% python3 -q
>>> import numpy as np
>>> np.set_printoptions(suppress=True, linewidth=140)
>>> rng = np.random.default_rng(990)
>>> M = np.eye(4, dtype=int)[rng.permutation(4)]
>>> M
array([[0, 0, 0, 1],
       [0, 1, 0, 0],
       [0, 0, 1, 0],
       [1, 0, 0, 0]])
>>> B = np.linalg.inv(M)
>>> np.round(np.linalg.det(M) * B, 2)
array([[-0., -0., -0., -1.],
       [-0., -1., -0., -0.],
       [-0., -0., -1., -0.],
       [-1., -0., -0., -0.]])
>>> np.round(np.linalg.inv(B), 2)
array([[0., 0., 0., 1.],
       [0., 1., 0., 0.],
       [0., 0., 1., 0.],
       [1., 0., 0., 0.]])
>>> B
array([[0., 0., 0., 1.],
       [0., 1., 0., 0.],
       [0., 0., 1., 0.],
       [1., 0., 0., 0.]])
>>> np.allclose(B, M.T)
True
>>> arr = np.loadtxt("block2.csv", delimiter=",")
>>> arr
array([[ 0.,  0.,  0.,  0.,  3.],
       [ 0., -1.,  0.,  0.,  0.],
       [ 0.,  0., -1.,  0.,  0.],
       [ 0.,  0.,  0., -1.,  0.],
       [ 3.,  0.,  0.,  0.,  8.]])
>>> round(np.linalg.det(arr), 2)
np.float64(9.0)
>>> (np.linalg.matrix_power((arr != 0) + (arr.T != 0) + np.eye(5), 5) > 0).astype(int)
array([[1, 0, 0, 0, 1],
       [0, 1, 0, 0, 0],
       [0, 0, 1, 0, 0],
       [0, 0, 0, 1, 0],
       [1, 0, 0, 0, 1]])
>>> w, V = np.linalg.eigh(arr)
>>> x0 = np.array([5, -4, -5, 2, 5])
>>> np.abs(arr).sum(axis=1).max(), np.abs(w).max()
(np.float64(11.0), np.float64(9.0))
>>> np.round(V * np.abs(w) @ V.T, 2)
array([[1.8, 0. , 0. , 0. , 2.4],
       [0. , 1. , 0. , 0. , 0. ],
       [0. , 0. , 1. , 0. , 0. ],
       [0. , 0. , 0. , 1. , 0. ],
       [2.4, 0. , 0. , 0. , 8.2]])
>>> x0 @ arr @ x0
np.float64(305.0)
>>> np.round(np.linalg.eigvalsh(arr[1:, 1:]), 2)
array([-1., -1., -1.,  8.])
>>> x0 = np.array([9, 7, 2, 0, 3])
>>> y = arr @ x0
>>> coef, lr = np.zeros(5), 1 / np.linalg.norm(arr, 2) ** 2
>>> for i in range(10):
...     coef -= lr * arr.T @ (arr @ coef - y)
...     if i % 2 == 0: print(i, round(np.linalg.norm(arr @ coef - y), 2))
... 
0 10.39
2 10.13
4 9.88
6 9.64
8 9.4
>>> np.round(np.linalg.cond(arr), 2)
np.float64(9.0)
>>> coef.round(2)
array([2.64, 0.82, 0.23, 0.  , 5.12])
>>> np.round(np.linalg.matrix_power(arr, 3), 2)
array([[ 72.,   0.,   0.,   0., 219.],
       [  0.,  -1.,   0.,   0.,   0.],
       [  0.,   0.,  -1.,   0.,   0.],
       [  0.,   0.,   0.,  -1.,   0.],
       [219.,   0.,   0.,   0., 656.]])
>>> np.allclose(arr, arr.T)
True
>>> round(np.linalg.det(arr), 2)
np.float64(9.0)
>>> (arr + arr.T) / 2
array([[ 0.,  0.,  0.,  0.,  3.],
       [ 0., -1.,  0.,  0.,  0.],
       [ 0.,  0., -1.,  0.,  0.],
       [ 0.,  0.,  0., -1.,  0.],
       [ 3.,  0.,  0.,  0.,  8.]])
>>> E = np.load("layer2.npy")
>>> E
array([[ 24,  21,   7,   0,  20],
       [ 30,  57,  82,  66,  38],
       [ 19,  42,  50,  41,  21],
       [ 35,  34,  23,   0,  33],
       [ 13,  24,  17,   0,   0],
       [ 16,  43,  65,  63,  48],
       [  0,   0,   0,   0,   0],
       [  2,  16,  42,  29,   4],
       [  0,  37,   0,  26,  13],
       [  0,   0,   0,   0,   0],
       [ 35,  74,  41,  50,  37],
       [  0,   0,   0,   1,   5],
       [  0,   0,   5,   0,   0],
       [  0,   0,   0,   0,   0],
       [  0,   0,   0,   0,   0],
       [  5,  26,  16,  19,   7],
       [ 11,  17,  33,  11,  11],
       [ 39,  35,  91,  37,  63],
       [ 34,  60,  65,  52,  40],
       [  0,  13,   0,  33,   0],
       [ 13,  60,   5,  42,  23],
       [  0,   0,   0,   0,   0],
       [  0,   0,   0,   0,   0],
       [  0,   4,   0,   0,   0],
       [  0,   7,   0,   6,   0],
       [ 22,  69,  60,  80,  46],
       [  1,  18,   0,   0,   0],
       [  5,   1,  17,   0,   1],
       [ 25,  49,   0,   0,  13],
       [ 41,  46, 108,  59,  67],
       [ 19,   0,  17,   0,  33],
       [  0,   0,   0,   0,   0],
       [  0,   0,   0,   0,   0],
       [  0,  15,  11,  17,  13],
       [  7,  26,  45,  34,   1],
       [ 22,  37,   4,   0,   6],
       [ 59, 112,  98, 101,  69],
       [  0,   0,   6,  21,   1],
       [  0,   0,   0,   0,   0],
       [  0,   0,   0,   0,   0]])
>>> Q, V = np.linalg.qr(E[:, :1])[0], np.linalg.qr(E[:, 1:])[0]
>>> s = np.linalg.svd(Q.T @ V, compute_uv=False)
>>> (s > 0.9).sum()
np.int64(1)
>>> s.round(2)
array([0.98])
>>> z = E[:, 0] > np.median(E[:, 0])
>>> f = E[z].mean(axis=0) - E[~z].mean(axis=0)
>>> ((E - E.mean(axis=0)) @ f > 0).astype(int)
array([0, 1, 1, 1, 0, 1, 0, 1, 0, 0, 1, 0, 0, 0, 0, 0, 0, 1, 1, 0, 1, 0, 0, 0, 0, 1, 0, 0, 0, 1, 0, 0, 0, 0, 1, 0, 1, 0, 0, 0])
>>> np.argsort(-np.abs(f).round(6), kind="stable")
array([2, 1, 4, 3, 0])
>>> f
array([23.55, 36.15, 39.  , 26.1 , 27.05])
>>> round(float((((E - E.mean(axis=0)) @ f > 0) == z).mean()), 2)
0.78
>>> B = E[0, 0] * E[1:] - np.outer(E[1:, 0], E[0])
>>> B
array([[   0,  738, 1758, 1584,  312],
       [   0,  609, 1067,  984,  124],
       [   0,   81,  307,    0,   92],
       [   0,  303,  317,    0, -260],
       [   0,  696, 1448, 1512,  832],
       [   0,    0,    0,    0,    0],
       [   0,  342,  994,  696,   56],
       [   0,  888,    0,  624,  312],
       [   0,    0,    0,    0,    0],
       [   0, 1041,  739, 1200,  188],
       [   0,    0,    0,   24,  120],
       [   0,    0,  120,    0,    0],
       [   0,    0,    0,    0,    0],
       [   0,    0,    0,    0,    0],
       [   0,  519,  349,  456,   68],
       [   0,  177,  715,  264,   44],
       [   0,   21, 1911,  888,  732],
       [   0,  726, 1322, 1248,  280],
       [   0,  312,    0,  792,    0],
       [   0, 1167,   29, 1008,  292],
       [   0,    0,    0,    0,    0],
       [   0,    0,    0,    0,    0],
       [   0,   96,    0,    0,    0],
       [   0,  168,    0,  144,    0],
       [   0, 1194, 1286, 1920,  664],
       [   0,  411,   -7,    0,  -20],
       [   0,  -81,  373,    0,  -76],
       [   0,  651, -175,    0, -188],
       [   0,  243, 2305, 1416,  788],
       [   0, -399,  275,    0,  412],
       [   0,    0,    0,    0,    0],
       [   0,    0,    0,    0,    0],
       [   0,  360,  264,  408,  312],
       [   0,  477, 1031,  816, -116],
       [   0,  426,  -58,    0, -296],
       [   0, 1449, 1939, 2424,  476],
       [   0,    0,  144,  504,   24],
       [   0,    0,    0,    0,    0],
       [   0,    0,    0,    0,    0]])
>>> np.linalg.matrix_rank(B), np.linalg.matrix_rank(E)
(np.int64(4), np.int64(5))
>>> np.flatnonzero(~B.round(6).any(axis=1))
array([ 5,  8, 12, 13, 20, 21, 30, 31, 37, 38])
>>> F = np.abs(np.array([[4, 2, 1, 1, 1, 3],
...     [1, 0, 4, 5, 0, 3],
...     [5, 3, 4, 3, 3, 5],
...     [4, 0, 4, 1, 0, 0],
...     [0, 5, 1, 2, 5, 0],
...     [4, 0, 5, 5, 1, 1]])) + np.eye(6)
>>> F = F / F.sum(axis=1, keepdims=True)
>>> F.round(2)
array([[0.38, 0.15, 0.08, 0.08, 0.08, 0.23],
       [0.07, 0.07, 0.29, 0.36, 0.  , 0.21],
       [0.21, 0.12, 0.21, 0.12, 0.12, 0.21],
       [0.4 , 0.  , 0.4 , 0.2 , 0.  , 0.  ],
       [0.  , 0.36, 0.07, 0.14, 0.43, 0.  ],
       [0.24, 0.  , 0.29, 0.29, 0.06, 0.12]])
>>> Q, Rm = np.linalg.qr(F)
>>> Rm.round(2)
array([[-0.64, -0.14, -0.5 , -0.36, -0.11, -0.27],
       [ 0.  , -0.39, -0.03, -0.14, -0.42, -0.1 ],
       [ 0.  ,  0.  , -0.36, -0.35, -0.03, -0.05],
       [ 0.  ,  0.  ,  0.  ,  0.16, -0.05,  0.17],
       [ 0.  ,  0.  ,  0.  ,  0.  , -0.12,  0.12],
       [ 0.  ,  0.  ,  0.  ,  0.  ,  0.  , -0.17]])
>>> np.round(Q.T @ Q, 2) + 0
array([[1., 0., 0., 0., 0., 0.],
       [0., 1., 0., 0., 0., 0.],
       [0., 0., 1., 0., 0., 0.],
       [0., 0., 0., 1., 0., 0.],
       [0., 0., 0., 0., 1., 0.],
       [0., 0., 0., 0., 0., 1.]])
>>> round(np.linalg.det(Rm), 2)
np.float64(-0.0)
>>> np.round(Rm @ Rm, 2) + 0
array([[ 0.41,  0.15,  0.51,  0.37,  0.18,  0.18],
       [ 0.  ,  0.15,  0.03,  0.04,  0.22, -0.02],
       [ 0.  ,  0.  ,  0.13,  0.07,  0.03, -0.04],
       [ 0.  ,  0.  ,  0.  ,  0.03,  0.  , -0.01],
       [ 0.  ,  0.  ,  0.  ,  0.  ,  0.01, -0.03],
       [ 0.  ,  0.  ,  0.  ,  0.  ,  0.  ,  0.03]])
>>> np.round(np.linalg.matrix_power(Rm, 4), 2) + 0
array([[ 0.17,  0.08,  0.28,  0.2 ,  0.12,  0.05],
       [ 0.  ,  0.02,  0.01,  0.01,  0.04, -0.01],
       [ 0.  ,  0.  ,  0.02,  0.01,  0.  , -0.01],
       [ 0.  ,  0.  ,  0.  ,  0.  ,  0.  ,  0.  ],
       [ 0.  ,  0.  ,  0.  ,  0.  ,  0.  ,  0.  ],
       [ 0.  ,  0.  ,  0.  ,  0.  ,  0.  ,  0.  ]])
>>> round(float(np.trace(Rm)), 2)
-1.51
